$ ipython --no-banner

In [1]: import numpy as np

In [2]: np.set_printoptions(suppress=True, linewidth=200)

In [3]: m1 = np.load("dump.npy")

In [4]: m1
Out[4]: 
array([[-8, -2, -4, -7, -6, -9,  7, -5, -9,  2,  7,  6],
       [-1, -2, -9,  3,  3, -7,  3, -4,  5, -6, -7,  9],
       [ 7, -7, -5, -9,  0, -9, -2,  6,  8, -3,  6,  5],
       [ 1,  5, -8,  6,  5, -6,  0, -1, -4,  4,  2, -5],
       [ 1, -1,  4,  9, -5, -2, -9, -3,  8,  8,  0, -1],
       [ 2, -5, -8, -9, -3,  4,  5,  4, -9, -7,  8,  5],
       [ 9,  0,  1, -2, -7, -5, -5,  7,  1,  2, -6, -3],
       [ 6, -4, -7, -1,  8,  2,  8,  4, -5, -1, -4, -8],
       [ 3, -6,  9, -5, -7,  6,  7, -5,  8, -1,  6,  7],
       [ 2, -5, -8, -9, -3,  4,  5,  4, -9, -7,  8,  5],
       [ 5,  5, -4,  9,  5,  7, -3,  5, -7, -4,  9, -2],
       [ 8, -4,  1,  6, -7,  7, -3,  6,  2,  5, -7,  3]])

In [5]: # rank 11

In [6]: r0, g = m1[5], m1[10]

In [7]: r0 @ g
Out[7]: np.int64(107)

In [8]: r0 @ r0
Out[8]: np.int64(459)

In [9]: p = (r0 @ g) / (r0 @ r0) * r0

In [10]: np.linalg.matrix_rank(np.outer(r0, g))
Out[10]: np.int64(1)

In [11]: np.round(np.linalg.norm(r0 + g) ** 2 + np.linalg.norm(r0 - g) ** 2, 1)
Out[11]: np.float64(1728.0)

In [12]: p.round(1)
Out[12]: array([ 0.5, -1.2, -1.9, -2.1, -0.7,  0.9,  1.2,  0.9, -2.1, -1.6,  1.9,  1.2])

In [13]: np.outer(r0, g)
Out[13]: 
array([[ 10,  10,  -8,  18,  10,  14,  -6,  10, -14,  -8,  18,  -4],
       [-25, -25,  20, -45, -25, -35,  15, -25,  35,  20, -45,  10],
       [-40, -40,  32, -72, -40, -56,  24, -40,  56,  32, -72,  16],
       [-45, -45,  36, -81, -45, -63,  27, -45,  63,  36, -81,  18],
       [-15, -15,  12, -27, -15, -21,   9, -15,  21,  12, -27,   6],
       [ 20,  20, -16,  36,  20,  28, -12,  20, -28, -16,  36,  -8],
       [ 25,  25, -20,  45,  25,  35, -15,  25, -35, -20,  45, -10],
       [ 20,  20, -16,  36,  20,  28, -12,  20, -28, -16,  36,  -8],
       [-45, -45,  36, -81, -45, -63,  27, -45,  63,  36, -81,  18],
       [-35, -35,  28, -63, -35, -49,  21, -35,  49,  28, -63,  14],
       [ 40,  40, -32,  72,  40,  56, -24,  40, -56, -32,  72, -16],
       [ 25,  25, -20,  45,  25,  35, -15,  25, -35, -20,  45, -10]])
